% python3 -q
>>> import numpy as np
>>> import numpy.linalg as la
>>> np.set_printoptions(precision=1, suppress=True, linewidth=200, sign=" ")
>>> arr = np.loadtxt("out16.csv", delimiter=",")
>>> arr
array([[-0.1,  0.2],
       [ 0.9,  0.9],
       [-2. , -1.8],
       [-3. , -2.9],
       [-0.1,  0. ]])
>>> B = np.c_[arr[:, :1] @ np.array([[1]]), np.array([-2, -1, -2, 2, 0])]
>>> B
array([[-0.1, -2. ],
       [ 0.9, -1. ],
       [-2. , -2. ],
       [-3. ,  2. ],
       [-0.1,  0. ]])
>>> la.matrix_rank(B)
np.int64(2)
>>> np.round(la.norm(B - arr @ la.lstsq(arr, B)[0], axis=0), 1) + 0
array([ 0. ,  2.1])
>>> la.matrix_rank(np.c_[arr, B])
np.int64(3)
>>> np.round(la.lstsq(arr, B[:, 0])[0], 1) + 0
array([ 1.,  0.])
>>> feats = np.array([[0, 0, 0, 0], [0, 0, 0, 0], [0, 0, 0, 1], [0, 0, 1, 0]])
>>> feats
array([[ 0,  0,  0,  0],
       [ 0,  0,  0,  0],
       [ 0,  0,  0,  1],
       [ 0,  0,  1,  0]])
>>> [round(float(la.det(feats[:i, :i])), 2) + 0 for i in range(1, 5)]
[0.0, 0.0, 0.0, 0.0]
>>> np.all(la.eigvalsh(feats) > 0)
np.False_
>>> rank = la.matrix_rank(feats)
>>> rank
np.int64(2)
>>> null = la.svd(feats)[2][rank:].T
>>> la.matrix_rank(feats.T @ feats), la.matrix_rank(feats @ feats.T)
(np.int64(2), np.int64(2))
>>> [int(la.matrix_rank(np.delete(feats, i, axis=0))) for i in range(4)]
[2, 2, 1, 1]
>>> feats @ null
array([[ 0.,  0.],
       [ 0.,  0.],
       [ 0.,  0.],
       [ 0.,  0.]])
>>> np.allclose(feats @ null, 0)
True
>>> [int(la.matrix_rank(feats[:i])) for i in range(1, len(feats) + 1)]
[0, 0, 1, 2]
>>> null @ null.T
array([[ 1.,  0.,  0.,  0.],
       [ 0.,  1.,  0.,  0.],
       [ 0.,  0.,  0.,  0.],
       [ 0.,  0.,  0.,  0.]])
>>> [int(la.matrix_rank(feats[:, :j + 1])) for j in range(4)]
[0, 0, 1, 2]
